$ ipython --no-banner

In [1]: import numpy as np

In [2]: import numpy.linalg as la

In [3]: np.set_printoptions(precision=2, suppress=True, linewidth=160)

In [4]: mat = np.load("case12.npy")

In [5]: mat
Out[5]: 
array([[ 2,  0,  0],
       [ 2,  0,  0],
       [ 0,  0,  0],
       [ 8, 13, 17],
       [ 8, 13, 17],
       [ 0,  0,  0],
       [ 0,  0,  0],
       [10, 22, 23],
       [ 6,  4, 11],
       [ 0,  0,  0],
       [ 2,  0,  0],
       [ 2,  0,  0],
       [ 6,  4, 11],
       [ 0,  0,  0],
       [ 8, 13, 17],
       [10, 22, 23],
       [ 2,  0,  0],
       [10, 22, 23],
       [ 0,  0,  0],
       [ 4,  0,  5],
       [ 6,  4, 11],
       [ 4,  0,  5],
       [ 2,  0,  0],
       [ 0,  0,  0],
       [ 6,  4, 11],
       [ 0,  0,  0],
       [ 0,  0,  0]])

In [6]: # rows 0 and 1 are equal

In [7]: lab = mat[:, 0] > np.median(mat[:, 0])

In [8]: u = mat[lab].mean(axis=0) - mat[~lab].mean(axis=0)

In [9]: ((mat - mat.mean(axis=0)) @ u > 0).astype(int)
Out[9]: array([0, 0, 0, 1, 1, 0, 0, 1, 1, 0, 0, 0, 1, 0, 1, 1, 0, 1, 0, 0, 1, 0, 0, 0, 1, 0, 0])

In [10]: np.round((((mat - mat.mean(axis=0)) @ u > 0) == lab).mean(), 2)
Out[10]: np.float64(0.93)

In [11]: lab.astype(int)
Out[11]: array([0, 0, 0, 1, 1, 0, 0, 1, 1, 0, 0, 0, 1, 0, 1, 1, 0, 1, 0, 1, 1, 1, 0, 0, 1, 0, 0])

In [12]: J = np.load("dump.npy")

In [13]: J
Out[13]: 
array([[-1.,  5.,  1.],
       [ 5., 23.,  5.],
       [ 1.,  5., -1.]])

In [14]: # symmetric

In [15]: x = np.array([0, 1, -1])

In [16]: rhs = J @ x

In [17]: rhs
Out[17]: array([ 4., 18.,  6.])

In [18]: np.round(la.solve(J, rhs), 2) + 0
Out[18]: array([ 0.,  1., -1.])

In [19]: C2 = np.cov(mat, rowvar=False)

In [20]: np.argwhere(np.triu(np.abs(np.corrcoef(mat.T)) > 0.8, 1))
Out[20]: 
array([[0, 1],
       [0, 2],
       [1, 2]])

In [21]: round(float(np.corrcoef(mat[:, 2], mat[:, 0])[0, 1]), 2)
Out[21]: 0.97

In [22]: np.polyfit(mat[:, 2], mat[:, 0], 1)
Out[22]: array([0.41, 0.97])

In [23]: C2.shape
Out[23]: (3, 3)

In [24]: np.corrcoef(mat.T)
Out[24]: 
array([[1.  , 0.89, 0.97],
       [0.89, 1.  , 0.95],
       [0.97, 0.95, 1.  ]])
